% ipython --no-banner

In [1]: import numpy as np

In [2]: from numpy import linalg as LA

In [3]: np.set_printoptions(precision=2, suppress=True, linewidth=100, floatmode="fixed")

In [4]: A = np.load("arr.npy")

In [5]: A
Out[5]: 
array([[0, 0, 0, 0, 0, 0, 0, 0, 0, 0, 0, 0, 1, 0, 0],
       [0, 0, 0, 0, 0, 0, 0, 0, 0, 1, 0, 0, 0, 0, 0],
       [1, 0, 0, 0, 0, 0, 0, 0, 0, 0, 0, 0, 0, 0, 0],
       [0, 0, 0, 1, 0, 0, 0, 0, 0, 0, 0, 0, 0, 0, 0],
       [0, 0, 0, 0, 0, 0, 0, 0, 0, 0, 0, 1, 0, 0, 0],
       [0, 0, 0, 0, 0, 0, 1, 0, 0, 0, 0, 0, 0, 0, 0],
       [0, 0, 0, 0, 1, 0, 0, 0, 0, 0, 0, 0, 0, 0, 0],
       [0, 0, 0, 0, 0, 0, 0, 0, 0, 0, 0, 0, 0, 1, 0],
       [0, 0, 0, 0, 0, 0, 0, 0, 1, 0, 0, 0, 0, 0, 0],
       [0, 0, 0, 0, 0, 0, 0, 1, 0, 0, 0, 0, 0, 0, 0],
       [0, 0, 0, 0, 0, 1, 0, 0, 0, 0, 0, 0, 0, 0, 0],
       [0, 1, 0, 0, 0, 0, 0, 0, 0, 0, 0, 0, 0, 0, 0],
       [0, 0, 1, 0, 0, 0, 0, 0, 0, 0, 0, 0, 0, 0, 0],
       [0, 0, 0, 0, 0, 0, 0, 0, 0, 0, 1, 0, 0, 0, 0],
       [0, 0, 0, 0, 0, 0, 0, 0, 0, 0, 0, 0, 0, 0, 1]])

In [6]: # a transition matrix

In [7]: np.count_nonzero(A)
Out[7]: np.int64(15)

In [8]: A.sum(axis=1)
Out[8]: array([1, 1, 1, 1, 1, 1, 1, 1, 1, 1, 1, 1, 1, 1, 1])

In [9]: A.shape
Out[9]: (15, 15)

In [10]: A.sum(axis=0)
Out[10]: array([1, 1, 1, 1, 1, 1, 1, 1, 1, 1, 1, 1, 1, 1, 1])

In [11]: data = np.load("out7.npy")

In [12]: data
Out[12]: 
array([[-9, -5,  5, -8, -1, -4,  4],
       [ 8,  0, -3,  9,  5, -1, -7],
       [-8, -2, -7, -5, -5, -1, -7],
       [ 0, -4, -8,  9,  5, -5,  0],
       [-5, -9,  6,  6, -5,  5,  5],
       [-3,  0, -2,  2, -9, -9, -5],
       [ 6,  2,  2, -7, -7, -8, -6],
       [ 5,  8, -4,  3,  0, -7,  5],
       [ 9,  8, -8,  3,  0,  9, -8],
       [-9, -5,  5, -8, -1, -4,  4],
       [ 6, -1, -9, -1,  8,  8,  9],
       [-7,  1, -4,  5,  7, -8, -9]])

In [13]: # rows 0 and 9 are equal

In [14]: U, sig, Vh = LA.svd(data, full_matrices=False)

In [15]: sig
Out[15]: array([33.16, 26.18, 21.05, 16.57, 16.05, 11.86,  8.69])

In [16]: sig / sig[0]
Out[16]: array([1.00, 0.79, 0.63, 0.50, 0.48, 0.36, 0.26])

In [17]: np.abs(U[:, 0]).round(6).argmax()
Out[17]: np.int64(8)

In [18]: np.round(Vh @ Vh.T, 2) + 0
Out[18]: 
array([[1.00, 0.00, 0.00, 0.00, 0.00, 0.00, 0.00],
       [0.00, 1.00, 0.00, 0.00, 0.00, 0.00, 0.00],
       [0.00, 0.00, 1.00, 0.00, 0.00, 0.00, 0.00],
       [0.00, 0.00, 0.00, 1.00, 0.00, 0.00, 0.00],
       [0.00, 0.00, 0.00, 0.00, 1.00, 0.00, 0.00],
       [0.00, 0.00, 0.00, 0.00, 0.00, 1.00, 0.00],
       [0.00, 0.00, 0.00, 0.00, 0.00, 0.00, 1.00]])

In [19]: np.allclose(U * sig @ Vh, data)
Out[19]: True

In [20]: np.round(U.T @ U, 2) + 0
Out[20]: 
array([[1.00, 0.00, 0.00, 0.00, 0.00, 0.00, 0.00],
       [0.00, 1.00, 0.00, 0.00, 0.00, 0.00, 0.00],
       [0.00, 0.00, 1.00, 0.00, 0.00, 0.00, 0.00],
       [0.00, 0.00, 0.00, 1.00, 0.00, 0.00, 0.00],
       [0.00, 0.00, 0.00, 0.00, 1.00, 0.00, 0.00],
       [0.00, 0.00, 0.00, 0.00, 0.00, 1.00, 0.00],
       [0.00, 0.00, 0.00, 0.00, 0.00, 0.00, 1.00]])

In [21]: U.shape, sig.shape, Vh.shape
Out[21]: ((12, 7), (7,), (7, 7))
